$ python -q
>>> import numpy as np
>>> np.set_printoptions(precision=3, suppress=True, linewidth=200)
>>> F = np.load("m.npy")
>>> F
array([[ 0.809,  0.   , -0.588],
       [ 0.   ,  1.   ,  0.   ],
       [ 0.588,  0.   ,  0.809]])
>>> np.sort(np.linalg.eigvals(F).real)
array([0.809, 0.809, 1.   ])
>>> F @ F
array([[ 0.309,  0.   , -0.951],
       [ 0.   ,  1.   ,  0.   ],
       [ 0.951,  0.   ,  0.309]])
>>> np.round(np.linalg.det(F), 3)
np.float64(1.0)
>>> x0 = np.array([8, -6, -8])
>>> h = np.maximum(F @ x0, 0)
>>> F * (h > 1e-9)[:, None]
array([[ 0.809,  0.   , -0.588],
       [ 0.   ,  0.   ,  0.   ],
       [ 0.   ,  0.   ,  0.   ]])
>>> np.flatnonzero(h > 1e-9)
array([0])
>>> np.maximum(F @ (3 * x0), 0)
array([33.523,  0.   ,  0.   ])
>>> J = np.load("x.npy")
>>> J
array([[-0.707,  0.   ,  0.707],
       [ 0.   ,  1.   ,  0.   ],
       [-0.707,  0.   , -0.707]])
>>> # columns are unit length and at right angles
>>> r0 = np.array([3, -3, -2])
>>> M2 = J + np.outer(r0, np.eye(3)[1])
>>> M2
array([[-0.707,  3.   ,  0.707],
       [ 0.   , -2.   ,  0.   ],
       [-0.707, -2.   , -0.707]])
>>> np.sort(np.linalg.eigvals(J).real)
array([-0.707, -0.707,  1.   ])
>>> np.round(J @ J, 3) + 0
array([[ 0.,  0., -1.],
       [ 0.,  1.,  0.],
       [ 1.,  0.,  0.]])
>>> (J != 0).astype(int)
array([[1, 0, 1],
       [0, 1, 0],
       [1, 0, 1]])
>>> W1 = np.array([[-2, -1, -1, -7, 0], [3, 0, -9, 2, 7], [8, 0, -1, -2, 2]])
>>> c = np.array([1, 3, 0, 0, 3])
>>> act = np.maximum(J @ W1 + c, 0)
>>> (act > 0).astype(int)
array([[1, 1, 0, 1, 1],
       [1, 1, 0, 1, 1],
       [0, 1, 1, 1, 1]])
>>> act
array([[ 8.071,  3.707,  0.   ,  3.536,  4.414],
       [ 4.   ,  3.   ,  0.   ,  2.   , 10.   ],
       [ 0.   ,  3.707,  1.414,  6.364,  1.586]])
>>> cent = np.array([[2, 1, 1], [2, 0, 0], [0, 2, 2], [2, 2, 1], [2, 2, 1]])
>>> W1 @ cent
array([[-20, -18, -11],
       [ 24,   3,  -6],
       [ 16,   6,   6]])
>>> (act @ cent).round(6).argmax(axis=1)
array([0, 0, 0])
>>> A = np.load("w.npy")
>>> A
array([[0, 0, 1, 2],
       [2, 3, 2, 3],
       [1, 3, 0, 2]])
>>> r0, v = A[2], A[0]
>>> r0 @ r0
np.int64(14)
>>> pr = (r0 @ v) / (r0 @ r0) * r0
>>> pr
array([0.286, 0.857, 0.   , 0.571])
>>> np.outer(r0, v)
array([[0, 0, 1, 2],
       [0, 0, 3, 6],
       [0, 0, 0, 0],
       [0, 0, 2, 4]])
>>> np.diff(A, axis=0)
array([[ 2,  3,  1,  1],
       [-1,  0, -2, -1]])
>>> np.count_nonzero(A)
np.int64(9)
>>> A.sum(axis=1)
array([ 3, 10,  6])
>>> np.unravel_index(np.abs(A).argmax(), A.shape)
(np.int64(1), np.int64(1))
>>> np.abs(A).max()
np.int64(3)
>>> A.mean(axis=0)
array([1.   , 2.   , 1.   , 2.333])
>>> M2 = np.array([[-2, 3], [3, -2]])
>>> cent = np.kron(M2, A)
>>> round(np.linalg.norm(cent, 2), 3), round(float(np.linalg.norm(M2, 2) * np.linalg.norm(A, 2)), 3)
(np.float64(31.721), 31.721)
>>> cent
array([[ 0,  0, -2, -4,  0,  0,  3,  6],
       [-4, -6, -4, -6,  6,  9,  6,  9],
       [-2, -6,  0, -4,  3,  9,  0,  6],
       [ 0,  0,  3,  6,  0,  0, -2, -4],
       [ 6,  9,  6,  9, -4, -6, -4, -6],
       [ 3,  9,  0,  6, -2, -6,  0, -4]])
>>> np.linalg.matrix_rank(cent)
np.int64(6)
>>> W0 = np.load("dump.npy")
>>> W0
array([[  0,   4,  -4,   0,   6,  -6],
       [  4,   0,   2,   6,   0,   3],
       [  0,  -4,   0,   0,  -6,   0],
       [  0, -14,  14,   0,  10, -10],
       [-14,   0,  -7,  10,   0,   5],
       [  0,  14,   0,   0, -10,   0]])
>>> T = np.stack([W0, 4 * W0, W0[::-1]])
>>> (T @ W0.T).shape
(3, 6, 6)
>>> np.linalg.norm(T, axis=(1, 2))
array([ 38.458, 153.831,  38.458])
>>> np.linalg.matrix_rank(T)
array([6, 6, 6])
>>> T.shape
(3, 6, 6)
>>> np.einsum("bij,cij->bc", T, T)
array([[ 1479,  5916,    -6],
       [ 5916, 23664,   -24],
       [   -6,   -24,  1479]])
>>> T.sum(axis=0)
array([[  0,  34, -20,   0,  20, -30],
       [  6,   0,   3,  40,   0,  20],
       [  0, -34,  14,   0, -20, -10],
       [  0, -74,  70,   0,  44, -50],
       [-66,   0, -33,  56,   0,  28],
       [  0,  74,  -4,   0, -44,  -6]])
>>> M2 = np.linalg.inv(W0)
>>> np.round(np.linalg.slogdet(W0)[0], 3)
np.float64(1.0)
>>> round(float(np.linalg.det(W0) * np.linalg.det(M2)), 3)
1.0
>>> np.round(np.linalg.inv(M2), 3) + 0
array([[  0.,   4.,  -4.,   0.,   6.,  -6.],
       [  4.,   0.,   2.,   6.,   0.,   3.],
       [  0.,  -4.,   0.,   0.,  -6.,   0.],
       [  0., -14.,  14.,   0.,  10., -10.],
       [-14.,   0.,  -7.,  10.,   0.,   5.],
       [  0.,  14.,   0.,   0., -10.,   0.]])
>>> rng = np.random.default_rng(1492)
>>> z = rng.permutation(6)
>>> M2 = W0[:, z] * rng.choice([-1, 1], 6)
>>> M2
array([[ -6,   0,   4,  -6,   0,  -4],
       [  3,   6,  -2,   0,   4,   0],
       [  0,   0,   0,   6,   0,   4],
       [-10,   0, -14, -10,   0,  14],
       [  5,  10,   7,   0, -14,   0],
       [  0,   0,   0,  10,   0, -14]])
>>> Uu, _, VT = np.linalg.svd(W0.T @ M2)
>>> np.round(Uu @ VT, 3) + 0
array([[ 0.,  0.,  0.,  0.,  1.,  0.],
       [ 0.,  0.,  0.,  0.,  0., -1.],
       [ 0.,  0., -1.,  0.,  0.,  0.],
       [ 0.,  1.,  0.,  0.,  0.,  0.],
       [ 0.,  0.,  0., -1.,  0.,  0.],
       [ 1.,  0.,  0.,  0.,  0.,  0.]])
>>> np.round(np.linalg.lstsq(W0, M2)[0], 3) + 0
array([[ 0.,  0.,  0.,  0.,  1.,  0.],
       [ 0.,  0.,  0.,  0.,  0., -1.],
       [ 0.,  0., -1.,  0.,  0.,  0.],
       [ 0.,  1.,  0.,  0.,  0.,  0.],
       [ 0.,  0.,  0., -1.,  0.,  0.],
       [ 1.,  0.,  0.,  0.,  0.,  0.]])
>>> round(float(np.linalg.norm(W0, 1)), 3), round(float(np.linalg.norm(W0, np.inf)), 3)
(36.0, 48.0)
>>> round(float(np.linalg.norm(W0) ** 2 / np.linalg.norm(W0, 2) ** 2), 3)
1.822
>>> np.round(np.linalg.norm(W0[5] - W0[3]), 3)
np.float64(38.471)
>>> round(np.linalg.norm(W0, 2), 3)
np.float64(28.491)
>>> W0[5] @ W0[3]
np.int64(-296)
>>> feats = np.loadtxt("sample13.csv", delimiter=",")
>>> feats
array([[-1.,  1.,  0.,  0.],
       [ 1.,  0.,  0.,  0.],
       [-2.,  2., -2.,  2.],
       [ 2.,  0.,  2.,  0.]])
>>> r0 = np.array([4, -3, -5, 4])
>>> M2 = feats + np.outer(r0, np.eye(4)[0])
>>> np.linalg.matrix_rank(M2 - feats)
np.int64(1)
>>> M2
array([[ 3.,  1.,  0.,  0.],
       [-2.,  0.,  0.,  0.],
       [-7.,  2., -2.,  2.],
       [ 6.,  0.,  2.,  0.]])
>>> round(np.linalg.det(M2) / np.linalg.det(feats), 3), round(float(1 + np.linalg.solve(feats, r0)[0]), 3)
(np.float64(-2.0), -2.0)
>>> M2 = np.array([[1, 3, 0], [0, 1, 1]])
>>> cent = np.kron(M2, J)
>>> np.linalg.matrix_rank(cent)
np.int64(6)
>>> P = np.triu(np.array([[2, -3, -9, -1], [-8, -5, 4, 7], [7, 4, 5, -6], [5, -5, -5, -6]]), 1) + np.eye(4)
>>> M2 = P @ feats @ np.linalg.inv(P)
>>> np.poly(M2)
array([ 1.,  3., -3., -6.,  4.])
>>> P @ feats - feats @ P
array([[ 13., -21.,   3., -26.],
       [  6.,  11.,  15.,   9.],
       [-12.,  -6., -38., -28.],
       [  0.,   6.,  18.,  14.]])
>>> M = np.load("test7.npy")
>>> M
array([[-1.398, -4.791,  0.309],
       [-4.14 , -2.623,  0.991],
       [ 4.657,  0.618, -1.713],
       [-0.05 ,  2.165,  4.507],
       [-4.049,  1.706,  2.387],
       [-0.796, -1.025,  4.829],
       [ 2.131,  4.157,  1.783],
       [ 1.654,  2.94 , -3.69 ],
       [-1.054, -4.857, -0.548],
       [-0.801, -0.263, -4.928],
       [-0.039, -0.662,  4.956],
       [-0.584,  1.128, -4.836],
       [ 4.869, -0.729,  0.87 ],
       [-1.883,  4.476,  1.193],
       [ 2.514, -0.262, -4.314],
       [-3.772, -3.282, -0.035],
       [ 0.006,  4.462, -2.257],
       [-1.854, -2.47 ,  3.932],
       [-2.668, -0.028, -4.229],
       [ 1.739,  2.404,  4.024],
       [ 2.11 , -0.839,  4.455],
       [ 4.701, -0.638,  1.579],
       [ 0.225, -4.042,  2.934],
       [ 4.435, -0.128, -2.305]])
>>> cen = M - M.mean(axis=0)
>>> vecs = np.linalg.svd(cen)[2][:2]
>>> M2 = cen - cen @ vecs.T @ vecs
>>> np.diag(vecs.T @ vecs)
array([0.547, 0.457, 0.995])
>>> P = M @ np.linalg.solve(M.T @ M, M.T)
>>> np.allclose(P @ P, P)
True
>>> cent = np.array([[1, -2, -1], [-2, 1, 0]])
>>> data = np.repeat(cent, 10 // 2, axis=0)
>>> data = data + 0.05 * rng.normal(size=data.shape)
>>> data
array([[ 1.084, -2.011, -1.044],
       [ 0.994, -1.957, -1.005],
       [ 0.956, -1.999, -1.014],
       [ 1.033, -1.963, -1.121],
       [ 1.007, -2.021, -0.944],
       [-2.105,  1.022, -0.056],
       [-2.041,  0.848, -0.052],
       [-2.054,  0.956,  0.028],
       [-1.925,  1.09 ,  0.05 ],
       [-1.972,  0.993, -0.04 ]])
>>> np.count_nonzero(data)
np.int64(30)
>>> data.mean(axis=0)
array([-0.502, -0.504, -0.52 ])
>>> np.unravel_index(np.abs(data).argmax(), data.shape)
(np.int64(5), np.int64(0))
>>> x0 = np.array([1, 1, -4])
>>> target = data @ x0
>>> np.round(np.linalg.pinv(data) @ data, 3) + 0
array([[1., 0., 0.],
       [0., 1., 0.],
       [0., 0., 1.]])
>>> np.linalg.solve(data.T @ data, data.T @ target)
array([ 1.,  1., -4.])
>>> np.linalg.lstsq(data, target)[0]
array([ 1.,  1., -4.])
>>> target
array([ 3.25 ,  3.056,  3.014,  3.555,  2.761, -0.86 , -0.986, -1.212, -1.036, -0.82 ])
>>> target = target + 0.1 * rng.normal(size=10)
>>> target
array([ 3.328,  2.906,  3.028,  3.554,  2.836, -0.749, -1.039, -1.185, -1.07 , -0.827])
>>> c, *_ = np.linalg.lstsq(data, target)
>>> [round(float(np.linalg.norm(np.linalg.solve(data.T @ data + lam * np.eye(3), data.T @ target))), 2) for lam in (0, 1, 10, 100)]
[4.2, 1.35, 0.93, 0.32]
>>> np.round(data.T @ (target - data @ c), 3) + 0
array([0., 0., 0.])
>>> d = np.linalg.norm(data[:, None] - data[None], axis=-1)
>>> np.unravel_index(d.round(6).argmax(), d.shape)
(np.int64(0), np.int64(5))
>>> d[0].round(6).argsort(kind="stable")[:4]
array([0, 3, 1, 4])
>>> d[0]
array([0.   , 0.113, 0.132, 0.105, 0.127, 4.512, 4.351, 4.45 , 4.458, 4.402])
>>> np.linalg.norm(data - data.mean(axis=0), axis=1)
array([2.25 , 2.141, 2.147, 2.201, 2.181, 2.262, 2.101, 2.2  , 2.212, 2.152])
>>> np.flatnonzero(d[0] < d.mean() / 2)
array([0, 1, 2, 3, 4])
>>> mat = np.load("data.npy")
>>> mat
array([[ 1,  0,  0],
       [ 1,  1,  0],
       [-3,  9,  1]])
>>> Q, r_ = np.linalg.qr(mat)
>>> round(np.trace(Q @ Q.T), 3)
np.float64(3.0)
>>> np.round(Q.T @ Q, 3) + 0
array([[1., 0., 0.],
       [0., 1., 0.],
       [0., 0., 1.]])
>>> np.allclose(r_.T @ r_, mat.T @ mat)
True
>>> np.abs(np.diag(r_))
array([3.317, 4.533, 0.067])
>>> P = np.triu(np.array([[0, 1, -1], [2, 1, 0], [0, 1, 1]]), 1) + np.eye(3)
>>> M2 = P @ mat @ np.linalg.inv(P)
>>> np.linalg.matrix_rank(M2)
np.int64(3)
>>> P @ mat - mat @ P
array([[ 4., -9.,  0.],
       [ 0., -1.,  1.],
       [ 0.,  3., -3.]])
>>> np.trace(M2), np.trace(mat)
(np.float64(3.0), np.int64(3))
>>> r0 = np.array([3, 3, 0])
>>> np.array([np.convolve(row, r0, "same") for row in mat])
array([[ 3,  0,  0],
       [ 6,  3,  0],
       [18, 30,  3]])
>>> np.convolve(mat[0], r0)
array([3, 3, 0, 0, 0])
>>> np.polyval(r0, mat[0])
array([6, 0, 0])
>>> round(np.log10(np.linalg.cond(mat)))
2
>>> np.linalg.cond(mat) > 100
np.True_
>>> np.argsort(-np.linalg.norm(mat, axis=0).round(6), kind="stable")[:3]
array([1, 0, 2])
>>> [round(float(x), 3) for x in np.linalg.svd(mat, compute_uv=False)[:3]]
[9.565, 1.581, 0.066]
>>> np.round(np.linalg.norm(mat, 2) / np.linalg.norm(mat), 3)
np.float64(0.987)
>>> np.linalg.matrix_rank(mat, rtol=0.1)
np.int64(2)
>>> J[:, 0] @ J[:, 1]
np.float64(0.0)
>>> np.linalg.pinv(J)
array([[-0.707,  0.   , -0.707],
       [ 0.   ,  1.   ,  0.   ],
       [ 0.707,  0.   , -0.707]])
>>> np.round(J @ J.T, 3) + 0
array([[1., 0., 0.],
       [0., 1., 0.],
       [0., 0., 1.]])
